$ ipython --no-banner

In [1]: import numpy as np

In [2]: np.set_printoptions(precision=2, suppress=True, linewidth=120, legacy="1.25")

In [3]: K = np.loadtxt("block17.csv", delimiter=",")

In [4]: print(K)
[[-1. -1.  0. -2.  1.  2.  2.  0.  1.]
 [ 1. -2.  0.  1. -1. -2.  1.  0. -1.]
 [ 2.  2.  2. -2. -2. -2.  0.  0.  2.]
 [ 2.  1.  1.  0.  0.  0. -1.  0. -1.]
 [-1.  0. -1.  2.  0.  1. -2. -1. -2.]
 [ 1. -1. -1.  1. -2.  0.  0.  2.  2.]
 [ 1.  2. -2.  0. -2.  1.  2.  2.  1.]
 [ 2. -2.  1. -2.  0. -2. -2. -1.  2.]
 [-1. -1.  0. -2.  1.  2.  2.  0.  1.]
 [-1.  2.  1. -1.  0.  2.  2.  2.  2.]
 [-2.  2. -2. -2.  1.  1. -1.  0.  1.]]

In [5]: B = np.c_[K[:, :1] @ np.array([[2]]), np.array([4, 3, 0, 2, 5, 3, 0, 3, 3, 2, 2])]

In [6]: print(B)
[[-2.  4.]
 [ 2.  3.]
 [ 4.  0.]
 [ 4.  2.]
 [-2.  5.]
 [ 2.  3.]
 [ 2.  0.]
 [ 4.  3.]
 [-2.  3.]
 [-2.  2.]
 [-4.  2.]]

In [7]: print(np.linalg.matrix_rank(np.c_[K, B]))
10

In [8]: hat = K @ np.linalg.solve(K.T @ K, K.T)

In [9]: print(np.diag(hat))
[0.49 0.9  0.97 0.99 0.88 0.86 0.92 0.77 0.49 0.75 1.  ]

In [10]: print(hat @ K[:, 8])
[ 1. -1.  2. -1. -2.  2.  1.  2.  1.  2.  1.]

In [11]: U, s, Vh = np.linalg.svd(K, full_matrices=False)

In [12]: print((s > 1e-8).sum())
9

In [13]: print(s / s[0])
[1.   0.89 0.72 0.61 0.47 0.3  0.26 0.15 0.05]

In [14]: print(np.round(U.T @ U, 2) + 0)
[[1. 0. 0. 0. 0. 0. 0. 0. 0.]
 [0. 1. 0. 0. 0. 0. 0. 0. 0.]
 [0. 0. 1. 0. 0. 0. 0. 0. 0.]
 [0. 0. 0. 1. 0. 0. 0. 0. 0.]
 [0. 0. 0. 0. 1. 0. 0. 0. 0.]
 [0. 0. 0. 0. 0. 1. 0. 0. 0.]
 [0. 0. 0. 0. 0. 0. 1. 0. 0.]
 [0. 0. 0. 0. 0. 0. 0. 1. 0.]
 [0. 0. 0. 0. 0. 0. 0. 0. 1.]]

In [15]: print(np.abs(U[:, 0]).round(6).argmax())
9

In [16]: print(np.abs(Vh[0]))
[0.31 0.32 0.13 0.34 0.07 0.51 0.46 0.28 0.35]

In [17]: print(np.cumsum(s ** 2) / np.sum(s ** 2))
[0.32 0.58 0.75 0.87 0.94 0.97 0.99 1.   1.  ]

In [18]: print(U.shape, s.shape, Vh.shape)
(11, 9) (9,) (9, 9)

In [19]: print(np.allclose(U * s @ Vh, K))
True

In [20]: vec = np.array([7, 4, 8, 7, 5, 4, 5, 1, 2])

In [21]: target = K @ vec

In [22]: try:
    ...:     np.linalg.solve(K, target)
    ...: except np.linalg.LinAlgError as e:
    ...:     print(e)
    ...: 
Last 2 dimensions of the array must be square

In [23]: print(np.round(np.linalg.pinv(K) @ K, 2) + 0)
[[1. 0. 0. 0. 0. 0. 0. 0. 0.]
 [0. 1. 0. 0. 0. 0. 0. 0. 0.]
 [0. 0. 1. 0. 0. 0. 0. 0. 0.]
 [0. 0. 0. 1. 0. 0. 0. 0. 0.]
 [0. 0. 0. 0. 1. 0. 0. 0. 0.]
 [0. 0. 0. 0. 0. 1. 0. 0. 0.]
 [0. 0. 0. 0. 0. 0. 1. 0. 0.]
 [0. 0. 0. 0. 0. 0. 0. 1. 0.]
 [0. 0. 0. 0. 0. 0. 0. 0. 1.]]

In [24]: rng = np.random.default_rng(825)

In [25]: target = target + 0.02 * rng.normal(size=11)

In [26]: print(target.round(2) + 0)
[ -0.01  -3.96  10.    19.01 -11.95  -2.02   7.   -15.03   0.    26.02 -30.03]

In [27]: beta, *_ = np.linalg.lstsq(K, target)

In [28]: print(beta)
[6.98 3.99 8.02 6.98 4.96 4.01 4.99 1.02 1.96]

In [29]: print(np.round(K.T @ (target - K @ beta), 2) + 0)
[0. 0. 0. 0. 0. 0. 0. 0. 0.]

In [30]: t = np.radians(90)

In [31]: Rm = np.eye(9)

In [32]: Rm[4, 4] = Rm[1, 1] = np.cos(t)

In [33]: Rm[4, 1], Rm[1, 4] = -np.sin(t), np.sin(t)

In [34]: print(Rm.round(2) + 0)
[[ 1.  0.  0.  0.  0.  0.  0.  0.  0.]
 [ 0.  0.  0.  0.  1.  0.  0.  0.  0.]
 [ 0.  0.  1.  0.  0.  0.  0.  0.  0.]
 [ 0.  0.  0.  1.  0.  0.  0.  0.  0.]
 [ 0. -1.  0.  0.  0.  0.  0.  0.  0.]
 [ 0.  0.  0.  0.  0.  1.  0.  0.  0.]
 [ 0.  0.  0.  0.  0.  0.  1.  0.  0.]
 [ 0.  0.  0.  0.  0.  0.  0.  1.  0.]
 [ 0.  0.  0.  0.  0.  0.  0.  0.  1.]]

In [35]: B = K @ Rm.T

In [36]: print(np.allclose(np.linalg.norm(K, axis=1), np.linalg.norm(B, axis=1)))
True

In [37]: print(B.round(2) + 0)
[[-1.  1.  0. -2.  1.  2.  2.  0.  1.]
 [ 1. -1.  0.  1.  2. -2.  1.  0. -1.]
 [ 2. -2.  2. -2. -2. -2.  0.  0.  2.]
 [ 2.  0.  1.  0. -1.  0. -1.  0. -1.]
 [-1.  0. -1.  2.  0.  1. -2. -1. -2.]
 [ 1. -2. -1.  1.  1.  0.  0.  2.  2.]
 [ 1. -2. -2.  0. -2.  1.  2.  2.  1.]
 [ 2.  0.  1. -2.  2. -2. -2. -1.  2.]
 [-1.  1.  0. -2.  1.  2.  2.  0.  1.]
 [-1.  0.  1. -1. -2.  2.  2.  2.  2.]
 [-2.  1. -2. -2. -2.  1. -1.  0.  1.]]

In [38]: A = np.load("w.npy")

In [39]: print(A)
[[-0.19  0.01 -0.49 -0.6 ]
 [-0.22 -0.08  0.48 -0.1 ]
 [ 0.07 -0.47 -0.07 -0.35]
 [ 0.63  0.27  0.2  -0.32]
 [ 0.04 -0.44 -0.24  0.08]
 [ 0.22  0.16 -0.62  0.14]
 [ 0.52 -0.11  0.15 -0.32]
 [ 0.37 -0.46 -0.02  0.41]
 [-0.07 -0.5   0.06 -0.09]
 [ 0.22  0.12 -0.11  0.31]]

In [40]: z = rng.permutation(4)

In [41]: B = A[:, z] * rng.choice([-1, 1], 4)

In [42]: print(B)
[[ 0.19 -0.01 -0.49  0.6 ]
 [ 0.22  0.08  0.48  0.1 ]
 [-0.07  0.47 -0.07  0.35]
 [-0.63 -0.27  0.2   0.32]
 [-0.04  0.44 -0.24 -0.08]
 [-0.22 -0.16 -0.62 -0.14]
 [-0.52  0.11  0.15  0.32]
 [-0.37  0.46 -0.02 -0.41]
 [ 0.07  0.5   0.06  0.09]
 [-0.22 -0.12 -0.11 -0.31]]

In [43]: U, _, Vh = np.linalg.svd(A.T @ B)

In [44]: print(np.round(np.linalg.lstsq(A, B)[0], 2) + 0)
[[-1.  0.  0.  0.]
 [ 0. -1.  0.  0.]
 [ 0.  0.  1.  0.]
 [ 0.  0.  0. -1.]]

In [45]: hat = B @ np.linalg.solve(B.T @ B, B.T)

In [46]: print(np.round(np.linalg.eigvalsh(hat), 2) + 0)
[0. 0. 0. 0. 0. 0. 1. 1. 1. 1.]

In [47]: print(np.diag(hat))
[0.63 0.29 0.36 0.61 0.26 0.48 0.41 0.52 0.26 0.17]

In [48]: print(np.linalg.matrix_rank(np.eye(10) - hat))
6

In [49]: print(np.trace(hat))
4.0

In [50]: Ac = (A - A.mean(axis=0)) / A.std(axis=0)

In [51]: print(Ac.std(axis=0))
[1. 1. 1. 1.]

In [52]: beta = np.linalg.lstsq(np.delete(Ac, 3, axis=1), Ac[:, 3])[0]

In [53]: print(round(float(1 - np.var(Ac[:, 3] - np.delete(Ac, 3, axis=1) @ beta)), 2))
0.08

In [54]: print(np.abs(beta).argmax())
0

In [55]: dist = np.linalg.norm(A[:, None] - A[None], axis=-1)

In [56]: print(np.linalg.norm(A - A.mean(axis=0), axis=1))
[0.77 0.67 0.43 0.72 0.39 0.68 0.49 0.62 0.43 0.49]

In [57]: print(dist[:5, :5])
[[0.   1.09 0.73 1.13 0.88]
 [1.09 0.   0.78 0.99 0.86]
 [0.73 0.78 0.   0.96 0.47]
 [1.13 0.99 0.96 0.   1.1 ]
 [0.88 0.86 0.47 1.1  0.  ]]

In [58]: print(np.unravel_index(dist.round(6).argmax(), dist.shape))
(0, 7)

In [59]: print(np.linalg.norm(A, axis=1))
[0.79 0.54 0.6  0.78 0.51 0.69 0.64 0.72 0.51 0.42]

In [60]: W0 = np.loadtxt("case16.csv", delimiter=",")

In [61]: print(W0)
[[ 6.4   2.61  5.98 -0.47  3.74 -1.34 -0.68]
 [ 0.37 -3.92  1.76 -5.24  4.04 -2.82 -5.44]
 [-0.57 -4.49 -2.5  -5.56  3.32  1.13 -5.47]
 [-0.66 -3.96  6.13  0.17  1.92 -0.54  6.51]
 [-4.96  0.31  4.12 -3.53 -1.67 -6.55 -0.31]
 [ 1.31 -1.96 -8.43  0.2  -0.32  3.48  3.32]
 [-2.2  -3.33  4.75  4.61 -6.12  1.25 -1.14]
 [-4.14 -3.9  -3.52 -4.62 -2.51 -1.5  -5.04]
 [ 3.12 -1.15  3.12 -7.19  1.27 -2.25  4.57]
 [-1.27  3.   -5.41  3.79 -4.58  4.91  0.84]
 [-2.46  6.63 -1.26 -3.45 -0.91 -3.87  4.54]
 [ 0.88  1.68 -2.4   3.15 -3.18 -7.93 -2.76]
 [ 1.73  1.77 -3.57  7.42  2.43  0.64  4.45]
 [-1.69  0.76  0.73  5.54  6.15 -2.8   4.44]
 [-5.29 -0.67 -6.46 -2.17 -3.09 -3.93 -0.45]]

In [62]: Ac = W0 - W0.mean(axis=0)

In [63]: U, s, Vh = np.linalg.svd(Ac, full_matrices=False)

In [64]: print(s)
[20.32 19.34 14.63 13.36 11.51  9.78  6.35]

In [65]: print(s ** 2 / (s ** 2).sum())
[0.29 0.26 0.15 0.12 0.09 0.07 0.03]

In [66]: print(np.abs(Vh[-1]))
[0.53 0.53 0.21 0.04 0.33 0.46 0.27]

In [67]: print(np.abs(U[:, 0]).argmax())
12

In [68]: hat = W0 @ np.linalg.solve(W0.T @ W0, W0.T)

In [69]: print(np.trace(hat))
7.0

In [70]: print(np.diag(hat))
[0.42 0.32 0.36 0.54 0.38 0.52 0.58 0.28 0.59 0.33 0.57 0.8  0.34 0.62 0.36]

In [71]: print(np.round(np.linalg.eigvalsh(hat), 2) + 0)
[0. 0. 0. 0. 0. 0. 0. 0. 1. 1. 1. 1. 1. 1. 1.]

In [72]: dist = np.linalg.norm(W0[:, None] - W0[None], axis=-1)

In [73]: print(np.linalg.norm(W0, axis=1))
[10.   10.    9.99 10.   10.    9.99 10.   10.   10.   10.   10.    9.99 10.   10.   10.  ]

In [74]: print(dist[:5, :5])
[[ 0.   12.02 15.03 12.21 14.27]
 [12.02  0.    5.96 14.21 11.3 ]
 [15.03  5.96  0.   16.   14.17]
 [12.21 14.21 16.    0.   12.25]
 [14.27 11.3  14.17 12.25  0.  ]]

In [75]: print(np.unravel_index(dist.round(6).argmax(), dist.shape))
(0, 14)

In [76]: print(dist.mean(axis=1).argmax())
0

In [77]: print(np.flatnonzero(dist[12] < dist.mean() / 2))
[12]

In [78]: print((dist + 1e9 * np.eye(15)).round(6).argmin(axis=1))
[ 8  2  1  8 10  9  3 14  3  5  4 14 13 12  7]

In [79]: print(dist.shape)
(15, 15)

In [80]: vec = np.array([-3, 2, -7, 6, 7, 4, -9])

In [81]: target = W0 @ vec

In [82]: beta, lr = np.zeros(7), 1 / np.linalg.norm(W0, 2) ** 2

In [83]: for i in range(250):
    ...:     beta -= lr * W0.T @ (W0 @ beta - target)
    ...:     if i % 50 == 0: print(i, round(np.linalg.norm(W0 @ beta - target), 2))
    ...: 
0 99.65
50 0.13
100 0.0
150 0.0
200 0.0

In [84]: print(round(np.linalg.cond(W0), 2))
3.0

In [85]: hat = A @ np.linalg.solve(A.T @ A, A.T)

In [86]: print(hat @ A[:, 3])
[-0.6  -0.1  -0.35 -0.32  0.08  0.14 -0.32  0.41 -0.09  0.31]

In [87]: print(np.linalg.matrix_rank(np.eye(10) - hat))
6

In [88]: print(np.round(np.linalg.eigvalsh(hat), 2) + 0)
[0. 0. 0. 0. 0. 0. 1. 1. 1. 1.]

In [89]: print(np.diag(hat))
[0.63 0.29 0.36 0.61 0.26 0.48 0.41 0.52 0.26 0.17]

In [90]: print(hat.round(2) + 0)
[[ 0.63 -0.13  0.23 -0.02  0.06  0.18  0.02 -0.31  0.04 -0.17]
 [-0.13  0.29  0.02 -0.03 -0.1  -0.37  0.   -0.1   0.09 -0.14]
 [ 0.23  0.02  0.36  0.02  0.19 -0.07  0.2   0.1   0.26 -0.14]
 [-0.02 -0.03  0.02  0.61 -0.17  0.01  0.43 -0.02 -0.14  0.05]
 [ 0.06 -0.1   0.19 -0.17  0.26  0.1   0.    0.25  0.19  0.01]
 [ 0.18 -0.37 -0.07  0.01  0.1   0.48 -0.04  0.08 -0.14  0.18]
 [ 0.02  0.    0.2   0.43  0.   -0.04  0.41  0.11  0.06 -0.02]
 [-0.31 -0.1   0.1  -0.02  0.25  0.08  0.11  0.52  0.16  0.16]
 [ 0.04  0.09  0.26 -0.14  0.19 -0.14  0.06  0.16  0.26 -0.11]
 [-0.17 -0.14 -0.14  0.05  0.01  0.18 -0.02  0.16 -0.11  0.17]]

In [91]: J = rng.normal(size=(17, 5))

In [92]: J = 10 * J / np.linalg.norm(J, axis=1, keepdims=True)

In [93]: print(J)
[[ 6.35  3.38 -4.88 -4.91  0.62]
 [-0.12  2.38  4.37 -8.52  1.59]
 [ 2.03 -5.36  5.81 -3.91  4.26]
 [-1.75  8.34  4.83 -1.69  1.08]
 [ 1.41 -5.6  -2.35  3.76  6.86]
 [-0.5  -7.63 -4.49  2.96  3.55]
 [-4.96 -6.52  3.22  4.66  0.87]
 [ 3.12  3.92 -1.61 -1.41  8.39]
 [-4.28 -6.25 -6.08  0.37 -2.35]
 [-4.51  3.41  6.08  4.35 -3.48]
 [-1.92 -2.9   1.13  8.97  2.5 ]
 [ 6.42 -3.72 -6.   -2.7  -1.29]
 [-8.3   2.07 -0.95 -2.99  4.13]
 [ 2.56 -5.4  -6.97 -1.56 -3.63]
 [ 2.49 -4.62 -8.11 -0.66 -2.51]
 [-3.64  4.56 -4.35  0.9   6.8 ]
 [ 6.7   1.69  5.15 -3.5   3.68]]

In [94]: z = J[:, 0] > np.median(J[:, 0])

In [95]: u = J[z].mean(axis=0) - J[~z].mean(axis=0)

In [96]: print(u)
[ 7.22 -1.68 -2.79 -2.86  0.41]

In [97]: print(np.argsort(-np.abs(u).round(6), kind="stable"))
[0 3 2 1 4]

In [98]: print(z.astype(int))
[1 0 1 0 1 0 0 1 0 0 0 1 0 1 1 0 1]
